$ python3 -q
>>> import numpy as np
>>> np.set_printoptions(suppress=True, linewidth=200)
>>> K = np.load("x.npy")
>>> K
array([[19, 15, -5, -4],
       [15, 13, -7, -6],
       [-5, -7, 11,  8],
       [-4, -6,  8,  8]])
>>> round(float(np.trace(np.linalg.pinv(K) @ K)), 2)
3.0
>>> np.linalg.lstsq(K[:-1].T, K[-1])[2]
np.int32(3)
>>> np.unique(K.round(6), axis=0).shape
(4, 4)
>>> Y = np.array([[0, 2, 1], [0, 1, 1]])
>>> W2 = np.kron(Y, K)
>>> np.linalg.matrix_rank(W2)
np.int64(6)
>>> np.round(np.linalg.norm(W2, 2), 2), round(np.linalg.norm(Y, 2) * np.linalg.norm(K, 2), 2)
(np.float64(97.66), np.float64(97.66))
>>> T = np.stack([K, 5 * K, K[::-1]])
>>> (T @ K.T).shape
(3, 4, 4)
>>> np.round(np.linalg.det(T), 2) + 0
array([0., 0., 0.])
>>> rk = np.linalg.matrix_rank(K)
>>> rk
np.int64(3)
>>> null = np.linalg.svd(K)[2][rk:].T
>>> null.shape
(4, 1)
>>> np.round(K @ null, 2) + 0
array([[0.],
       [0.],
       [0.],
       [0.]])
>>> [int(np.linalg.matrix_rank(K[:, :j + 1])) for j in range(4)]
[1, 2, 3, 3]
>>> np.allclose(K @ null, 0)
True
>>> feats = np.array([[5, 6, 7, 8, 9],
...     [10, 11, 12, 13, 14],
...     [15, 16, 17, 18, 19],
...     [20, 21, 22, 23, 24]])
>>> # rank 2
>>> r0 = np.array([5, 1, 1])
>>> np.array([np.convolve(row, r0, "same") for row in feats])
array([[ 35,  46,  53,  60,  17],
       [ 65,  81,  88,  95,  27],
       [ 95, 116, 123, 130,  37],
       [125, 151, 158, 165,  47]])
>>> np.correlate(feats[2], feats[1], "full")
array([ 210,  419,  626,  830, 1030,  810,  596,  389,  190])
>>> np.cross(feats[2, :3], feats[1, :3])
array([  5, -10,   5])
>>> x0 = np.array([-1, 1, 0, -1, 1])
>>> a = np.maximum(feats @ x0, 0)
>>> np.maximum(feats @ x0, 0) - np.maximum(-feats @ x0, 0)
array([2, 2, 2, 2])
>>> feats * (a > 1e-9)[:, None]
array([[ 5,  6,  7,  8,  9],
       [10, 11, 12, 13, 14],
       [15, 16, 17, 18, 19],
       [20, 21, 22, 23, 24]])
>>> np.round(np.tanh(feats @ x0), 2)
array([0.96, 0.96, 0.96, 0.96])
